$ python -q
>>> import numpy as np
>>> from numpy import linalg as LA
>>> np.set_printoptions(suppress=True, linewidth=160)
>>> tidy = lambda a: np.round(a, 1) + 0
>>> rng = np.random.default_rng(8217)
>>> X = np.triu(rng.random((6, 6)) < 0.4, 1).astype(int)
>>> X = X + X.T
>>> print(X)
[[0 1 1 1 1 1]
 [1 0 0 0 1 0]
 [1 0 0 0 0 0]
 [1 0 0 0 0 0]
 [1 1 0 0 0 1]
 [1 0 0 0 1 0]]
>>> Uu, sigma, vt = LA.svd(X, full_matrices=False)
>>> print(np.abs(Uu[:, 0]).round(6).argmax())
0
>>> print(tidy(Uu.T @ Uu))
[[1. 0. 0. 0. 0. 0.]
 [0. 1. 0. 0. 0. 0.]
 [0. 0. 1. 0. 0. 0.]
 [0. 0. 0. 1. 0. 0.]
 [0. 0. 0. 0. 1. 0.]
 [0. 0. 0. 0. 0. 1.]]
>>> print(tidy(vt @ vt.T))
[[1. 0. 0. 0. 0. 0.]
 [0. 1. 0. 0. 0. 0.]
 [0. 0. 1. 0. 0. 0.]
 [0. 0. 0. 1. 0. 0.]
 [0. 0. 0. 0. 1. 0.]
 [0. 0. 0. 0. 0. 1.]]
>>> print((sigma > 1e-8).sum())
4
>>> Uu, sigma, vt = LA.svd(X)
>>> print(np.argmax(sigma[:-1] / (sigma[1:] + 1e-6)) + 1)
4
>>> out = Uu[:, :4] @ np.diag(sigma[:4]) @ vt[:4]
>>> print(tidy(LA.norm(X - out, 2)), tidy(sigma[4]))
0.0 0.0
>>> print(LA.matrix_rank(X, rtol=0.05))
4
>>> print(tidy(out))
[[0. 1. 1. 1. 1. 1.]
 [1. 0. 0. 0. 1. 0.]
 [1. 0. 0. 0. 0. 0.]
 [1. 0. 0. 0. 0. 0.]
 [1. 1. 0. 0. 0. 1.]
 [1. 0. 0. 0. 1. 0.]]
>>> print(np.trace(X @ X @ X) // 6)
2
>>> print(X @ X)
[[5 1 0 0 2 1]
 [1 2 1 1 1 2]
 [0 1 1 1 1 1]
 [0 1 1 1 1 1]
 [2 1 1 1 3 1]
 [1 2 1 1 1 2]]
>>> Lm = np.diag(X.sum(axis=1)) - X
>>> print(Lm)
[[ 5 -1 -1 -1 -1 -1]
 [-1  2  0  0 -1  0]
 [-1  0  1  0  0  0]
 [-1  0  0  1  0  0]
 [-1 -1  0  0  3 -1]
 [-1  0  0  0 -1  2]]
>>> print(tidy(LA.eigvalsh(Lm)))
[0. 1. 1. 2. 4. 6.]
>>> print((LA.eigvalsh(Lm) < 1e-8).sum())
1
>>> print(LA.lstsq(X[:-1].T, X[-1])[2])
4
>>> print(tidy(np.trace(LA.pinv(X) @ X)))
4.0
>>> print(np.unique(X.round(6), axis=0).shape)
(4, 6)
>>> print(np.abs(np.diag(LA.qr(X)[1])) > 1e-9)
[ True  True  True False  True False]
>>> out = X + rng.integers(-2, 3, (6, 4)) @ rng.integers(-2, 3, (4, 6))
>>> print(out)
[[ 2  1 -3 -2  4  3]
 [ 5 -2  2 -3  1 -2]
 [ 5  8  2  5  0  1]
 [-1 -6 -8 -6  2  4]
 [-3 -1 10  4 -5 -6]
 [ 3 -6  0 -5  0 -1]]
>>> print(tidy(LA.svd(out - X, compute_uv=False)))
[19.4 13.8  7.6  1.8  0.   0. ]
>>> print(np.abs(out - X).sum(axis=1))
[14 13 20 28 32 15]
>>> print(out - X)
[[ 2  0 -4 -3  3  2]
 [ 4 -2  2 -3  0 -2]
 [ 4  8  2  5  0  1]
 [-2 -6 -8 -6  2  4]
 [-4 -2 10  4 -5 -7]
 [ 2 -6  0 -5 -1 -1]]
>>> F = np.load("case10.npy")
>>> print(F)
[[1.  0.7 0.5 0.3 0.2]
 [0.7 1.  0.7 0.5 0.3]
 [0.5 0.7 1.  0.7 0.5]
 [0.3 0.5 0.7 1.  0.7]
 [0.2 0.3 0.5 0.7 1. ]]
>>> # equal to its transpose
>>> idx = rng.permutation(5)
>>> print(idx)
[2 1 0 3 4]
>>> out = F[idx][:, idx]
>>> print(out)
[[1.  0.7 0.5 0.7 0.5]
 [0.7 1.  0.7 0.5 0.3]
 [0.5 0.7 1.  0.3 0.2]
 [0.7 0.5 0.3 1.  0.7]
 [0.5 0.3 0.2 0.7 1. ]]
>>> print(tidy(LA.det(out)), tidy(LA.det(F[idx])))
0.1 -0.1
>>> print(np.allclose(out, F))
False
